$ ipython --no-banner

In [1]: import numpy as np

In [2]: from numpy import linalg as LA

In [3]: np.set_printoptions(precision=3, suppress=True, linewidth=100)

In [4]: rd = lambda a: np.round(a, 3) + 0

In [5]: X = np.maximum(np.array([[2],
   ...:     [0],
   ...:     [1],
   ...:     [0],
   ...:     [0],
   ...:     [2],
   ...:     [2],
   ...:     [1],
   ...:     [0],
   ...:     [0],
   ...:     [0],
   ...:     [1],
   ...:     [0],
   ...:     [0],
   ...:     [2],
   ...:     [0],
   ...:     [0],
   ...:     [2],
   ...:     [2],
   ...:     [1],
   ...:     [0],
   ...:     [1],
   ...:     [1],
   ...:     [1],
   ...:     [0],
   ...:     [0],
   ...:     [0],
   ...:     [0],
   ...:     [2]]) @ np.array([[5, 4, -1]]) + np.array([3, -1, -5]), 0)

In [6]: print(X)
[[13  7  0]
 [ 3  0  0]
 [ 8  3  0]
 [ 3  0  0]
 [ 3  0  0]
 [13  7  0]
 [13  7  0]
 [ 8  3  0]
 [ 3  0  0]
 [ 3  0  0]
 [ 3  0  0]
 [ 8  3  0]
 [ 3  0  0]
 [ 3  0  0]
 [13  7  0]
 [ 3  0  0]
 [ 3  0  0]
 [13  7  0]
 [13  7  0]
 [ 8  3  0]
 [ 3  0  0]
 [ 8  3  0]
 [ 8  3  0]
 [ 8  3  0]
 [ 3  0  0]
 [ 3  0  0]
 [ 3  0  0]
 [ 3  0  0]
 [13  7  0]]

In [7]: B = X / LA.norm(X, axis=1, keepdims=True)

In [8]: gram = B @ B.T

In [9]: print(rd(gram[14]))
[1.    0.88  0.991 0.88  0.88  1.    1.    0.991 0.88  0.88  0.88  0.991 0.88  0.88  1.    0.88
 0.88  1.    1.    0.991 0.88  0.991 0.991 0.991 0.88  0.88  0.88  0.88  1.   ]

In [10]: print((gram - 2 * np.eye(29)).round(6).argmax(axis=1))
[5 3 7 1 1 0 0 2 1 1 1 2 1 1 0 1 1 0 0 2 1 2 2 2 1 1 1 1 0]

In [11]: left, s, Vt = LA.svd(X)

In [12]: vecs = Vt[:(s > 1e-8).sum()]

In [13]: rng = np.random.default_rng(941)

In [14]: vec = X[16] + 4 * X[27] + rng.integers(2) * np.eye(3)[0]

In [15]: print(vec)
[15.  0.  0.]

In [16]: print(rd(LA.norm(vec - vecs.T @ vecs @ vec)))
0.0

In [17]: print(LA.matrix_rank(np.vstack([X, vec])))
2

In [18]: print(rd(vecs.T @ vecs))
[[1. 0. 0.]
 [0. 1. 0.]
 [0. 0. 0.]]

In [19]: print(np.unique(X.round(6), axis=0).shape)
(3, 3)

In [20]: print(LA.lstsq(X[:-1].T, X[-1])[2])
2

In [21]: print(np.allclose(X[:-1].T @ LA.lstsq(X[:-1].T, X[-1])[0], X[-1]))
True

In [22]: r = LA.matrix_rank(X)

In [23]: print(r)
2

In [24]: null = LA.svd(X)[2][r:].T

In [25]: print([int(LA.matrix_rank(X[:i])) for i in range(1, len(X) + 1)])
[1, 2, 2, 2, 2, 2, 2, 2, 2, 2, 2, 2, 2, 2, 2, 2, 2, 2, 2, 2, 2, 2, 2, 2, 2, 2, 2, 2, 2]

In [26]: print(null[:, 0] / null[np.abs(null[:, 0]).round(6).argmax(), 0])
[0. 0. 1.]

In [27]: print(null.shape)
(3, 1)
